$ python -q
>>> import numpy as np
>>> np.set_printoptions(precision=2, suppress=True, linewidth=140, sign=" ")
>>> K = np.load("m.npy")
>>> K
array([[ 1, -3,  1, -3],
       [ 3, -1,  3, -1],
       [ 1, -3,  1, -3],
       [ 0, -4,  0, -4]])
>>> Y = K / np.sqrt((K ** 2).mean(axis=1, keepdims=True))
>>> np.linalg.matrix_rank(Y) == np.linalg.matrix_rank(K)
np.True_
>>> K - K.mean(axis=1, keepdims=True)
array([[ 2., -2.,  2., -2.],
       [ 2., -2.,  2., -2.],
       [ 2., -2.,  2., -2.],
       [ 2., -2.,  2., -2.]])
>>> np.linalg.matrix_rank(K - K.mean(axis=1, keepdims=True))
np.int64(1)
>>> np.linalg.norm(Y, axis=1)
array([ 2.,  2.,  2.,  2.])
>>> C2 = K.T @ K
>>> (K @ K.T).shape
(4, 4)
>>> np.allclose(C2, C2.T)
True
>>> np.trace(C2), (K ** 2).sum()
(np.int64(92), np.int64(92))
>>> np.round(np.linalg.svd(K, compute_uv=False) ** 2, 2) + 0
array([ 76.,  16.,   0.,   0.])
>>> rank = np.linalg.matrix_rank(K)
>>> rank
np.int64(2)
>>> null = np.linalg.svd(K)[2][rank:].T
>>> np.round(null @ null.T, 2) + 0
array([[ 0.5,  0. , -0.5,  0. ],
       [ 0. ,  0.5,  0. , -0.5],
       [-0.5,  0. ,  0.5,  0. ],
       [ 0. , -0.5,  0. ,  0.5]])
>>> [int(np.linalg.matrix_rank(np.delete(K, i, axis=0))) for i in range(4)]
[2, 2, 2, 2]
>>> np.round(K @ null, 2) + 0
array([[ 0.,  0.],
       [ 0.,  0.],
       [ 0.,  0.],
       [ 0.,  0.]])
>>> X = np.load("test13.npy")
>>> X
array([[ 3.  ,  1.37, -0.18],
       [ 3.  ,  3.83, -1.42],
       [ 3.  ,  3.17, -1.08],
       [ 3.  ,  1.61, -0.31],
       [ 3.  ,  1.77, -0.39],
       [ 3.  , -1.04,  1.02],
       [ 3.  , -1.92,  1.46],
       [ 3.  ,  5.31, -2.15],
       [ 3.  , -0.4 ,  0.7 ],
       [ 3.  , -2.07,  1.53],
       [ 3.  , -0.57,  0.79],
       [ 3.  ,  2.74, -0.87],
       [ 3.  ,  5.2 , -2.1 ],
       [ 3.  ,  1.02, -0.01],
       [ 3.  , -1.13,  1.06],
       [ 3.  ,  2.88, -0.94],
       [ 3.  ,  1.24, -0.12],
       [ 3.  ,  3.02, -1.01],
       [ 3.  ,  2.25, -0.63],
       [ 3.  , -2.28,  1.64],
       [ 3.  ,  1.17, -0.09],
       [ 3.  , -2.18,  1.59],
       [ 3.  ,  3.61, -1.3 ],
       [ 3.  ,  0.12,  0.44],
       [ 3.  ,  1.32, -0.16],
       [ 3.  ,  0.5 ,  0.25],
       [ 3.  ,  5.26, -2.13]])
>>> # rank 2
>>> X.mean(axis=0)
array([ 3.  ,  1.33, -0.16])
>>> np.linalg.matrix_rank(X)
np.int64(2)
>>> X.sum(axis=0)
array([81.  , 35.81, -4.41])
>>> M = np.load("data.npy")
>>> M
array([[ 5.,  3., -3.],
       [ 3., 13., -9.],
       [-3., -9., 13.]])
>>> # symmetric
>>> np.linalg.norm(M, axis=1).argmax()
np.int64(1)
>>> np.linalg.norm(M, axis=1)
array([  6.56,  16.09,  16.09])
>>> np.linalg.norm(M, axis=0)
array([  6.56,  16.09,  16.09])
>>> O, _ = np.linalg.qr(np.array([[0.3, 1.3, -0.4], [1.1, 1.9, 0.6], [1.1, 1.0, -1.0]]))
>>> A = -2 * O
>>> A
array([[ 0.38, -1.6 , -1.14],
       [ 1.39, -0.61,  1.31],
       [ 1.39,  1.04, -0.99]])
>>> f = np.array([2, 0, 0])
>>> np.cross(A[0, :3], A[2, :3])
array([ 2.78, -1.21,  2.61])
>>> np.array([np.convolve(row, f, "same") for row in A])
array([[-3.19, -2.29,  0.  ],
       [-1.21,  2.61,  0.  ],
       [ 2.08, -1.99,  0.  ]])
>>> J = np.loadtxt("dump.csv", delimiter=",")
>>> J
array([[-3., -2., -1.,  0.],
       [ 1.,  2.,  3.,  4.],
       [ 5.,  6.,  7.,  8.]])
>>> # rows and columns are dependent
>>> np.linalg.matrix_rank(J, rtol=0.1)
np.int64(2)
>>> round(float(np.linalg.norm(J, 2) / np.linalg.norm(J)), 2)
0.98
>>> Uu, sv, vt = np.linalg.svd(J)
>>> np.argmax(sv[:-1] / (sv[1:] + 1e-6)) + 1
np.int64(2)
>>> sv.round(2) + 0
array([ 14.45,   3.03,   0.  ])
>>> Y = Uu[:, :2] @ np.diag(sv[:2]) @ vt[:2]
>>> round(float(np.linalg.norm(J - Y) / np.linalg.norm(J)), 2)
0.0
>>> Y.round(2) + 0
array([[-3., -2., -1.,  0.],
       [ 1.,  2.,  3.,  4.],
       [ 5.,  6.,  7.,  8.]])
>>> Y = np.array([[2, -1, 3], [3, -3, 2], [2, -2, 1], [-1, 1, -3]])
>>> np.linalg.matrix_rank(np.vstack([J, Y.T]))
np.int64(4)
>>> np.einsum("ik,kj->ji", J, Y)
array([[-14.,  10.,  34.],
       [ 11.,  -9., -29.],
       [-14.,  -2.,  10.]])
>>> np.einsum("ik,kj->ij", J, Y)
array([[-14.,  11., -14.],
       [ 10.,  -9.,  -2.],
       [ 34., -29.,  10.]])
>>> np.linalg.matrix_rank(J @ Y)
np.int64(2)
>>> np.einsum("ij->j", J)
array([  3.,   6.,   9.,  12.])
>>> np.einsum("ij,ij->i", J, J)
array([  14.,   30.,  174.])
>>> f, r1 = J[1], J[2]
>>> f @ r1
np.float64(70.0)
>>> f @ f
np.float64(30.0)
>>> pr = (f @ r1) / (f @ f) * f
>>> np.outer(f, r1)
array([[  5.,   6.,   7.,   8.],
       [ 10.,  12.,  14.,  16.],
       [ 15.,  18.,  21.,  24.],
       [ 20.,  24.,  28.,  32.]])
>>> round(float(np.linalg.norm(f + r1) ** 2 + np.linalg.norm(f - r1) ** 2), 2)
408.0
>>> pr
array([ 2.33,  4.67,  7.  ,  9.33])
>>> r1 - pr
array([ 2.67,  1.33,  0.  , -1.33])
>>> C2 = J.T @ J
>>> np.trace(C2), (J ** 2).sum()
(np.float64(218.0), np.float64(218.0))
>>> np.round(np.linalg.eigvalsh(C2)[::-1], 2) + 0
array([ 208.8,    9.2,    0. ,    0. ])
>>> rng = np.random.default_rng(8656)
>>> feats = np.triu(rng.random((4, 4)) < 0.6, 1).astype(int)
>>> feats = feats + feats.T
>>> feats
array([[ 0,  0,  1,  1],
       [ 0,  0,  0,  0],
       [ 1,  0,  0,  1],
       [ 1,  0,  1,  0]])
>>> # null space of dimension 1
>>> round(float(np.linalg.eigvalsh(feats).min()), 2)
-1.0
>>> Y = feats + rng.integers(-2, 3, (4, 3)) @ rng.integers(-2, 3, (3, 4))
>>> Y
array([[ 0, -1,  1,  4],
       [ 4, -5,  2,  8],
       [-3,  2, -2,  2],
       [-7,  2, -5, -1]])
>>> Y - feats
array([[ 0, -1,  0,  3],
       [ 4, -5,  2,  8],
       [-4,  2, -2,  1],
       [-8,  2, -6, -1]])
>>> np.linalg.matrix_rank(Y - feats, tol=1e-8)
np.int64(3)
>>> np.abs(Y - feats).sum(axis=1)
array([  4,  19,   9,  17])
>>> np.round(np.linalg.svd(Y - feats, compute_uv=False), 2) + 0
array([ 13.67,   7.69,   1.72,   0.  ])
>>> feats.sum(axis=0)
array([ 2,  0,  2,  2])
>>> feats @ feats
array([[ 2,  0,  1,  1],
       [ 0,  0,  0,  0],
       [ 1,  0,  2,  1],
       [ 1,  0,  1,  2]])
>>> np.argwhere(np.triu(feats))
array([[ 0,  2],
       [ 0,  3],
       [ 2,  3]])
>>> Lm = np.diag(feats.sum(axis=1)) - feats
>>> round(np.linalg.det(Lm[1:, 1:]))
0
>>> Lm
array([[ 2,  0, -1, -1],
       [ 0,  0,  0,  0],
       [-1,  0,  2, -1],
       [-1,  0, -1,  2]])
>>> Lm @ np.ones(4)
array([ 0.,  0.,  0.,  0.])
>>> np.linalg.cond(Lm) > 100
np.True_
>>> np.round(np.linalg.norm(Lm, 2) / np.linalg.norm(Lm), 2)
np.float64(0.71)
>>> np.linalg.matrix_rank(Lm, rtol=0.1)
np.int64(2)
>>> data = np.load("x.npy")
>>> data
array([[ 0.,  0., -2.],
       [ 0.,  0.,  0.],
       [-2.,  0.,  0.]])
>>> round(float(np.linalg.eigvalsh(data).min()), 2)
-2.0
>>> [round(float(np.linalg.det(data[:i, :i])), 2) + 0 for i in range(1, 4)]
[0.0, 0.0, 0.0]
>>> np.all(np.linalg.eigvalsh(data) > 0)
np.False_
>>> m1 = np.load("run9.npy")
>>> m1
array([[-32. ,   0.2],
       [ 10. ,  -0.4]])
>>> # row 0 dominates
>>> round(np.linalg.det(m1), 2)
np.float64(10.8)
>>> np.allclose(m1, m1.T)
False
>>> (m1 + m1.T) / 2
array([[-32. ,   5.1],
       [  5.1,  -0.4]])
>>> np.sort(np.abs(np.linalg.eigvals(m1)))
array([  0.34,  32.06])
